$ ipython --no-banner

In [1]: import numpy as np

In [2]: from numpy import linalg as LA

In [3]: np.set_printoptions(suppress=True, linewidth=160)

In [4]: F = np.loadtxt("x.csv", delimiter=",")

In [5]: F
Out[5]: 
array([[1., 2., 2., 3., 1.],
       [0., 0., 1., 0., 0.],
       [1., 2., 2., 3., 1.],
       [1., 2., 1., 6., 2.],
       [0., 0., 1., 3., 1.],
       [1., 0., 2., 6., 2.],
       [2., 2., 0., 0., 0.]])

In [6]: np.round(F.mean(axis=0), 1)
Out[6]: array([0.9, 1.1, 1.3, 3. , 1. ])

In [7]: F.sum(axis=1)
Out[7]: array([ 9.,  1.,  9., 12.,  5., 11.,  4.])

In [8]: np.unravel_index(np.abs(F).argmax(), F.shape)
Out[8]: (np.int64(3), np.int64(3))

In [9]: F.shape
Out[9]: (7, 5)

In [10]: np.diff(F, axis=0)
Out[10]: 
array([[-1., -2., -1., -3., -1.],
       [ 1.,  2.,  1.,  3.,  1.],
       [ 0.,  0., -1.,  3.,  1.],
       [-1., -2.,  0., -3., -1.],
       [ 1.,  0.,  1.,  3.,  1.],
       [ 1.,  2., -2., -6., -2.]])

In [11]: np.abs(F).max()
Out[11]: np.float64(6.0)

In [12]: LA.rank(F)
AttributeError: module 'numpy.linalg' has no attribute 'rank'


In [13]: LA.matrix_rank(F)
Out[13]: np.int64(4)

In [14]: F - F[0]
Out[14]: 
array([[ 0.,  0.,  0.,  0.,  0.],
       [-1., -2., -1., -3., -1.],
       [ 0.,  0.,  0.,  0.,  0.],
       [ 0.,  0., -1.,  3.,  1.],
       [-1., -2., -1.,  0.,  0.],
       [ 0., -2.,  0.,  3.,  1.],
       [ 1.,  0., -2., -3., -1.]])

In [15]: F[:, 5]
IndexError: index 5 is out of bounds for axis 1 with size 5


In [16]: F.sum(axis=0)
Out[16]: array([ 6.,  8.,  9., 21.,  7.])

In [17]: round(float(LA.norm(F)), 1)
Out[17]: 12.2

In [18]: r = LA.matrix_rank(F)

In [19]: r
Out[19]: np.int64(4)

In [20]: null = LA.svd(F)[2][r:].T

In [21]: [int(LA.matrix_rank(np.delete(F, i, axis=0))) for i in range(7)]
Out[21]: [4, 4, 4, 4, 4, 4, 4]

In [22]: [int(LA.matrix_rank(F[:, :j + 1])) for j in range(5)]
Out[22]: [1, 2, 3, 4, 4]

In [23]: np.round(null[:, 0] / null[np.abs(null[:, 0]).round(6).argmax(), 0], 1) + 0
Out[23]: array([ 0. ,  0. ,  0. , -0.3,  1. ])

In [24]: arr = np.load("dump.npy")

In [25]: arr
Out[25]: 
array([[-0.1,  0.2, -0.1, -0.2, -0.1],
       [-0.4, -0.2, -1. , -0.9, -0.5],
       [-1.8,  0. , -3.5, -3.4, -1.8],
       [-1.3, -0.2, -2.5, -2.3, -1.4],
       [-0.3,  0.1, -0.5, -0.5, -0.3],
       [ 0. ,  0. ,  0. ,  0. ,  0.1],
       [-1.6, -0.1, -2.9, -3.2, -1.5],
       [ 1. ,  0.1,  1.9,  1.8,  0.9],
       [ 0.5,  0. ,  1.4,  1.3,  0.8],
       [ 0.1,  0.1, -0.3, -0.2, -0.2],
       [-0.7, -0.3, -1.4, -1.4, -0.8],
       [-0.4, -0.2, -1. , -1. , -0.7],
       [ 2.2,  0. ,  4.6,  4.4,  2.1],
       [-1. ,  0.1, -1.8, -1.8, -0.8],
       [-0.4,  0. , -1.1, -0.7, -0.5],
       [ 0.6,  0. ,  1.1,  1.2,  0.6]])

In [26]: x = np.array([0, -2, 4, 1, 3])

In [27]: y = arr @ x

In [28]: y.round(1)
Out[28]: array([ -1.3,  -6. , -22.8, -16.1,  -3.6,   0.3, -19.1,  11.9,   9.3,  -2.2,  -8.8,  -6.7,  29.1, -11.6,  -6.6,   7.4])

In [29]: np.round(LA.pinv(arr) @ arr, 1) + 0
Out[29]: 
array([[1., 0., 0., 0., 0.],
       [0., 1., 0., 0., 0.],
       [0., 0., 1., 0., 0.],
       [0., 0., 0., 1., 0.],
       [0., 0., 0., 0., 1.]])

In [30]: rng = np.random.default_rng(11)

In [31]: y = y + 0.3 * rng.normal(size=16)

In [32]: y.round(1)
Out[32]: array([ -1.3,  -5.6, -22.4, -16.3,  -3.7,   0.1, -18.9,  11.9,   9.5,  -2.8,  -8.3,  -6.7,  29.3, -11.6,  -6.7,   7.5])

In [33]: c, *_ = LA.lstsq(arr, y)

In [34]: np.round(LA.norm(y - arr @ c), 1)
Out[34]: np.float64(0.7)

In [35]: np.round(arr.T @ (y - arr @ c), 1) + 0
Out[35]: array([0., 0., 0., 0., 0.])

In [36]: labels = rng.permutation(5)

In [37]: Y = arr[:, labels] * rng.choice([-1, 1], 5)

In [38]: Y
Out[38]: 
array([[-0.1, -0.1, -0.2, -0.1, -0.2],
       [-0.4, -0.5, -0.9, -1. ,  0.2],
       [-1.8, -1.8, -3.4, -3.5, -0. ],
       [-1.3, -1.4, -2.3, -2.5,  0.2],
       [-0.3, -0.3, -0.5, -0.5, -0.1],
       [ 0. ,  0.1,  0. ,  0. , -0. ],
       [-1.6, -1.5, -3.2, -2.9,  0.1],
       [ 1. ,  0.9,  1.8,  1.9, -0.1],
       [ 0.5,  0.8,  1.3,  1.4, -0. ],
       [ 0.1, -0.2, -0.2, -0.3, -0.1],
       [-0.7, -0.8, -1.4, -1.4,  0.3],
       [-0.4, -0.7, -1. , -1. ,  0.2],
       [ 2.2,  2.1,  4.4,  4.6, -0. ],
       [-1. , -0.8, -1.8, -1.8, -0.1],
       [-0.4, -0.5, -0.7, -1.1, -0. ],
       [ 0.6,  0.6,  1.2,  1.1, -0. ]])

In [39]: left, _, Vh = LA.svd(arr.T @ Y)

In [40]: np.round(LA.lstsq(arr, Y)[0], 1) + 0
Out[40]: 
array([[ 1.,  0.,  0.,  0.,  0.],
       [ 0.,  0.,  0.,  0., -1.],
       [ 0.,  0.,  0.,  1.,  0.],
       [ 0.,  0.,  1.,  0.,  0.],
       [ 0.,  1.,  0.,  0.,  0.]])

In [41]: W2 = arr[[1, 8]].astype(float)

In [42]: for _ in range(7):
    ...:     labels = LA.norm(arr[:, None] - W2, axis=-1).argmin(axis=1)
    ...:     W2 = np.array([arr[labels == j].mean(axis=0) for j in range(2)])
    ...: 

In [43]: labels
Out[43]: array([0, 0, 0, 0, 0, 0, 0, 1, 1, 0, 0, 0, 1, 0, 0, 1])

In [44]: W2.round(1) + 0
Out[44]: 
array([[-0.7,  0. , -1.3, -1.3, -0.7],
       [ 1.1,  0. ,  2.2,  2.2,  1.1]])

In [45]: K = np.load("out7.npy")

In [46]: K
Out[46]: 
array([[2, 0, 0, 0, 2, 1],
       [0, 2, 0, 0, 0, 2],
       [0, 0, 2, 0, 0, 0],
       [0, 0, 0, 2, 0, 0],
       [2, 0, 0, 0, 2, 0],
       [1, 2, 0, 0, 0, 2]])

In [47]: K @ K
Out[47]: 
array([[9, 2, 0, 0, 8, 4],
       [2, 8, 0, 0, 0, 8],
       [0, 0, 4, 0, 0, 0],
       [0, 0, 0, 4, 0, 0],
       [8, 0, 0, 0, 8, 2],
       [4, 8, 0, 0, 2, 9]])

In [48]: (K != 0).astype(int)
Out[48]: 
array([[1, 0, 0, 0, 1, 1],
       [0, 1, 0, 0, 0, 1],
       [0, 0, 1, 0, 0, 0],
       [0, 0, 0, 1, 0, 0],
       [1, 0, 0, 0, 1, 0],
       [1, 1, 0, 0, 0, 1]])

In [49]: [round(float(LA.det(K[:i, :i])), 2) + 0 for i in range(1, 7)]
Out[49]: [2.0, 4.0, 8.0, 16.0, 0.0, -16.0]

In [50]: K.sum(axis=0)
Out[50]: array([5, 4, 2, 2, 4, 5])

In [51]: LA.matrix_rank(K)
Out[51]: np.int64(6)

In [52]: round(LA.norm(K), 1)
Out[52]: np.float64(6.5)

In [53]: np.count_nonzero(K)
Out[53]: np.int64(12)

In [54]: K.shape
Out[54]: (6, 6)

In [55]: np.unravel_index(np.abs(K).argmax(), K.shape)
Out[55]: (np.int64(0), np.int64(0))

In [56]: K.sum(axis=1)
Out[56]: array([5, 4, 2, 2, 4, 5])

In [57]: np.round(LA.svd(K, compute_uv=False), 1)
Out[57]: array([4.6, 3.6, 2. , 2. , 0.6, 0.4])

In [58]: np.round(K.mean(axis=0), 1)
Out[58]: array([0.8, 0.7, 0.3, 0.3, 0.7, 0.8])

In [59]: q, vecs = LA.qr(K[:, :2])[0], LA.qr(K[:, 2:])[0]

In [60]: sv = LA.svd(q.T @ vecs, compute_uv=False)

In [61]: (sv > 0.9).sum()
Out[61]: np.int64(2)

In [62]: sv.round(1)
Out[62]: array([1., 1.])

In [63]: np.round(np.degrees(np.arccos(sv.clip(0, 1))), 1)
Out[63]: array([14., 14.])

In [64]: np.round(LA.norm(q @ q.T - vecs @ vecs.T, 2), 1)
Out[64]: np.float64(1.0)

In [65]: cov = np.cov(arr, rowvar=False)

In [66]: np.round(LA.eigvalsh(cov)[::-1], 1) + 0
Out[66]: array([9.9, 0. , 0. , 0. , 0. ])

In [67]: round(np.corrcoef(arr[:, 2], arr[:, 1])[0, 1], 1)
Out[67]: np.float64(0.3)

In [68]: np.round(np.median(arr, axis=0), 1)
Out[68]: array([-0.4,  0. , -0.8, -0.6, -0.4])

In [69]: W2 = np.array([[4, 2, 1, 5, 3, 0, 2], [4, 4, 4, 5, 0, 1, 2]])

In [70]: data = np.repeat(W2, 28 // 2, axis=0)

In [71]: data = data + 0.1 * rng.normal(size=data.shape)

In [72]: data.round(1) + 0
Out[72]: 
array([[ 4. ,  1.9,  0.8,  4.9,  3. , -0.1,  1.9],
       [ 4. ,  2.1,  1. ,  4.9,  3. ,  0.1,  2. ],
       [ 4.1,  2.1,  1. ,  4.9,  3. ,  0. ,  2.1],
       [ 3.9,  1.9,  0.9,  4.8,  3. ,  0.1,  1.9],
       [ 4.1,  2.1,  1.1,  5. ,  3.1, -0.1,  2.1],
       [ 4.1,  1.8,  1. ,  5. ,  3.1,  0. ,  2. ],
       [ 4. ,  1.9,  1.1,  5. ,  3. , -0.1,  2.1],
       [ 4.1,  2. ,  1.1,  5.1,  3.2, -0.2,  2.1],
       [ 4. ,  2. ,  0.9,  5.1,  2.9,  0.1,  2.1],
       [ 3.8,  2. ,  0.9,  5. ,  3.2,  0.2,  1.8],
       [ 3.9,  2.1,  1.2,  5. ,  2.9,  0. ,  2. ],
       [ 4. ,  1.9,  1. ,  5. ,  3. ,  0. ,  1.9],
       [ 4. ,  2.1,  1. ,  4.9,  3.1,  0.1,  2.2],
       [ 4. ,  2. ,  0.9,  5.1,  3.3, -0.1,  1.9],
       [ 4.1,  3.9,  4. ,  5. ,  0. ,  1.1,  2. ],
       [ 4.1,  4. ,  4. ,  4.8, -0.1,  1.1,  1.9],
       [ 4.1,  4.1,  4.1,  5.1,  0.1,  1. ,  1.9],
       [ 3.9,  4. ,  3.9,  4.9,  0. ,  1. ,  2. ],
       [ 3.8,  4. ,  4. ,  5.1,  0.1,  0.9,  1.9],
       [ 4.2,  4.1,  4.2,  5.2, -0.1,  1. ,  2. ],
       [ 4.1,  4.1,  4. ,  5. , -0.2,  1. ,  1.9],
       [ 4. ,  4. ,  4.1,  5.1,  0. ,  1. ,  2. ],
       [ 4. ,  4. ,  4. ,  5. ,  0. ,  1.1,  1.9],
       [ 4.1,  3.9,  3.9,  5. , -0.1,  1. ,  1.9],
       [ 3.9,  3.9,  4.1,  5. , -0.1,  1. ,  1.8],
       [ 4.2,  3.8,  4. ,  5.1, -0.1,  1. ,  2.1],
       [ 4. ,  4. ,  4.1,  5. ,  0. ,  1. ,  2.1],
       [ 3.9,  4.1,  3.9,  4.9,  0. ,  1.2,  2.1]])

In [73]: proj = data @ LA.solve(data.T @ data, data.T)

In [74]: np.allclose(proj @ proj, proj)
Out[74]: True

In [75]: np.round(np.diag(proj), 1)
Out[75]: array([0.4, 0.2, 0.2, 0.1, 0.3, 0.3, 0.2, 0.2, 0.6, 0.6, 0.1, 0.2, 0.4, 0.2, 0.2, 0.3, 0.2, 0.1, 0.4, 0.1, 0.2, 0.1, 0.1, 0.1, 0.2, 0.4, 0.1, 0.3])
